$ python -q
>>> import numpy as np
>>> np.set_printoptions(precision=2, suppress=True, linewidth=140, sign=" ")
>>> u = np.array([-2, -2, 3])
>>> E = 5 * np.eye(3) + np.outer(u, u)
>>> E
array([[ 9.,  4., -6.],
       [ 4.,  9., -6.],
       [-6., -6., 14.]])
>>> vals, V = np.linalg.eig(E)
>>> np.sort(np.linalg.eigvals(np.linalg.inv(E)))
array([ 0.05,  0.2 ,  0.2 ])
>>> print(np.sort(np.linalg.eigvals(E @ E)))
[  25.   25.  484.]
>>> np.prod(vals)
np.float64(550.0)
>>> vals
array([  5.,  22.,   5.])
>>> J = np.load("m.npy")
>>> J
array([[  1,   4,  -9,   1],
       [  4,  16, -36,   4],
       [ -9, -36,  81,  -9],
       [  1,   4,  -9,   1]])
>>> U, sig, Vh = np.linalg.svd(J)
>>> V = Vh[:(sig > 1e-8).sum()]
>>> rng = np.random.default_rng(408042)
>>> x0 = J[0] + -1 * J[1] + rng.integers(2) * np.eye(4)[3]
>>> print(x0)
[ -3. -12.  27.  -3.]
>>> print(np.linalg.matrix_rank(np.vstack([J, x0])))
1
>>> np.diag(V.T @ V)
array([ 0.01,  0.16,  0.82,  0.01])
>>> round(np.linalg.norm(x0 - V.T @ V @ x0), 2)
np.float64(0.0)
>>> rk = np.linalg.matrix_rank(J)
>>> print(rk)
1
>>> null = np.linalg.svd(J)[2][rk:].T
>>> np.linalg.matrix_rank(J.T @ J), np.linalg.matrix_rank(J @ J.T)
(np.int64(1), np.int64(1))
>>> [int(np.linalg.matrix_rank(J[:i])) for i in range(1, len(J) + 1)]
[1, 1, 1, 1]
>>> null.shape
(4, 3)
>>> null @ null.T
array([[ 0.99, -0.04,  0.09, -0.01],
       [-0.04,  0.84,  0.36, -0.04],
       [ 0.09,  0.36,  0.18,  0.09],
       [-0.01, -0.04,  0.09,  0.99]])
>>> [int(np.linalg.matrix_rank(J[:, :j + 1])) for j in range(4)]
[1, 1, 1, 1]
>>> def softmax(z):
...     e = np.exp(z - z.max(axis=-1, keepdims=True))
...     return e / e.sum(axis=-1, keepdims=True)
... 
>>> np.round(softmax(J[1] + 4), 2) + 0
array([ 0.,  1.,  0.,  0.])
>>> np.round(softmax(10 * J[1]), 2) + 0
array([ 0.,  1.,  0.,  0.])
>>> scores = J @ J.T / np.sqrt(4)
>>> softmax(scores)[1] @ J
array([  4.,  16., -36.,   4.])
>>> softmax(scores).round(6).argmax(axis=1)
array([ 1,  1,  2,  1])
>>> np.round(softmax(scores + np.triu(np.full(scores.shape, -np.inf), 1)), 2) + 0
array([[ 1.,  0.,  0.,  0.],
       [ 0.,  1.,  0.,  0.],
       [ 0.,  0.,  1.,  0.],
       [ 0.,  1.,  0.,  0.]])
>>> vals, V = np.linalg.eigvalsh(J)
Traceback (most recent call last):
  File "<python-input-35>", line 1, in <module>
    vals, V = np.linalg.eigvalsh(J)
    ^^^^^^^
ValueError: too many values to unpack (expected 2)
>>> vals, V = np.linalg.eigh(J)
>>> print(np.abs(V[:, -1]).round(6).argmax())
2
>>> vals.round(2) + 0
array([  0.,   0.,   0.,  99.])
>>> print(np.round(V.T @ J @ V, 2) + 0)
[[  0.   0.   0.   0.]
 [  0.   0.   0.   0.]
 [  0.   0.   0.   0.]
 [  0.   0.   0.  99.]]
>>> np.round(np.linalg.svd(J, compute_uv=False), 2) + 0
array([ 99.,   0.,   0.,   0.])
>>> np.round(np.linalg.eigvalsh(J @ J), 2) + 0
array([    0.,     0.,     0.,  9801.])
>>> m1 = np.array([[8.03, -2.64, -6.84],
...     [5.51, 3.32, 7.83],
...     [40.86, 7.02, -5.16],
...     [-10.74, 16.49, 13.14],
...     [22.73, 8.48, -6.09],
...     [-13.31, -2.01, 17.53],
...     [-13.1, -10.48, 9.77],
...     [-3.09, 1.56, 6.45],
...     [17.35, -20.42, -23.47],
...     [-26.27, -18.59, 13.38]])
>>> cen = m1 - m1.mean(axis=1)
Traceback (most recent call last):
  File "<python-input-43>", line 1, in <module>
    cen = m1 - m1.mean(axis=1)
          ~~~^~~~~~~~~~~~~~~~~
ValueError: operands could not be broadcast together with shapes (10,3) (10,) 
>>> cen = m1 - m1.mean(axis=0)
>>> U, sig, Vh = np.linalg.svd(cen, full_matrices=False)
>>> np.abs(Vh[0]).argmax()
np.int64(0)
>>> (np.sign(U[:, 0]) == np.sign(U[0, 0])).astype(int)
array([ 1,  1,  1,  0,  1,  0,  0,  0,  1,  0])
>>> np.abs(U[:, 0]).argmax()
np.int64(2)
>>> np.abs(Vh[-1])
array([ 0.46,  0.49,  0.74])
>>> Vh[0] * np.sign(Vh[0, np.abs(Vh[0]).argmax()])
array([ 0.88,  0.12, -0.46])
>>> np.linalg.matrix_rank(cen)
np.int64(3)
>>> M2 = np.c_[m1[:, :1] @ np.array([[3]]), np.array([1, 3, 0, 1, 1, 3, 0, 1, 0, 2])]
>>> M2
array([[ 24.09,   1.  ],
       [ 16.53,   3.  ],
       [122.58,   0.  ],
       [-32.22,   1.  ],
       [ 68.19,   1.  ],
       [-39.93,   3.  ],
       [-39.3 ,   0.  ],
       [ -9.27,   1.  ],
       [ 52.05,   0.  ],
       [-78.81,   2.  ]])
>>> np.linalg.norm(np.linalg.qr(m1)[0].T @ M2, axis=0) ** 2 / ((M2 ** 2).sum(axis=0) + 1e-12)
array([ 1.  ,  0.52])
>>> np.round(np.linalg.norm(M2 - m1 @ np.linalg.lstsq(m1, M2)[0], axis=0), 2) + 0
array([ 0.  ,  3.54])
>>> np.round(np.linalg.lstsq(m1, M2[:, 0])[0], 2) + 0
array([ 3.,  0.,  0.])
>>> x0 = np.array([2, 2, 3])
>>> target = m1 @ x0
>>> beta, lr = np.zeros(3), 1 / np.linalg.norm(m1, 2) ** 2
>>> for i in range(15):
...     beta -= lr * m1.T @ (m1 @ beta - target)
...     if i % 5 == 0: print(i, round(np.linalg.norm(m1 @ beta - target), 2))
... 
0 98.37
5 27.74
10 16.97
>>> print(round(float(np.linalg.cond(m1)), 2))
3.66
>>> K = np.array([[1.0, 0.0, 0.0, 0.0],
...     [0.0, 2.0, 3.0, 1.0],
...     [0.0, 0.0, 1.0, 2.0],
...     [0.0, -3.0, 1.0, 0.0]])
>>> x0 = np.array([0, -1, -2, 1])
>>> target = K @ x0
>>> target
array([ 0., -7.,  0.,  1.])
>>> print(np.round(np.linalg.solve(K.T, K[2]), 2) + 0)
[ 0.  0.  1.  0.]
>>> np.linalg.solve(K, K[:, 0])
array([ 1., -0.,  0.,  0.])
>>> np.linalg.solve(K, -3 * target)
array([ 0.,  3.,  6., -3.])
>>> np.poly(K)
array([  1.,  -4.,   6.,  16., -19.])
>>> np.einsum("ij,ji->", K, K)
np.float64(4.0)
>>> np.einsum("ii->", K)
np.float64(4.0)
>>> np.linalg.eigvals(K)
array([-1.71+0.j  ,  2.36+2.35j,  2.36-2.35j,  1.  +0.j  ])
>>> round(float(np.linalg.det(K[::-1])), 2)
-19.0
>>> np.kron(np.eye(2, dtype=int), K)
array([[ 1.,  0.,  0.,  0.,  0.,  0.,  0.,  0.],
       [ 0.,  2.,  3.,  1.,  0.,  0.,  0.,  0.],
       [ 0.,  0.,  1.,  2.,  0.,  0.,  0.,  0.],
       [ 0., -3.,  1.,  0.,  0., -0.,  0.,  0.],
       [ 0.,  0.,  0.,  0.,  1.,  0.,  0.,  0.],
       [ 0.,  0.,  0.,  0.,  0.,  2.,  3.,  1.],
       [ 0.,  0.,  0.,  0.,  0.,  0.,  1.,  2.],
       [ 0., -0.,  0.,  0.,  0., -3.,  1.,  0.]])
>>> print(np.round(np.linalg.det(K.T), 2))
-19.0
>>> np.round(np.linalg.det(2 * K), 2), np.round(np.linalg.det(K), 2)
(np.float64(-304.0), np.float64(-19.0))
>>> U, sig, Vh = np.linalg.svd(K, full_matrices=False)
>>> print((sig > 1e-8).sum())
4
>>> U.shape, sig.shape, Vh.shape
((4, 4), (4,), (4, 4))
>>> print(np.abs(U[:, 0]).round(6).argmax())
1
>>> np.round(Vh @ Vh.T, 2) + 0
array([[ 1.,  0.,  0.,  0.],
       [ 0.,  1.,  0.,  0.],
       [ 0.,  0.,  1.,  0.],
       [ 0.,  0.,  0.,  1.]])
>>> np.allclose(U * sig @ Vh, K)
True
>>> sig / sig[0]
array([ 1.  ,  0.76,  0.36,  0.24])
>>> Q, V = np.linalg.qr(K[:, :3])[0], np.linalg.qr(K[:, 3:])[0]
>>> sig = np.linalg.svd(Q.T @ V, compute_uv=False)
>>> print(round(float(np.linalg.norm(Q @ Q.T - V @ V.T, 2)), 2))
1.0
>>> sig
array([ 0.68])
>>> (sig > 0.9).sum()
np.int64(0)
>>> np.degrees(np.arccos(sig.clip(0, 1)))
array([ 47.23])
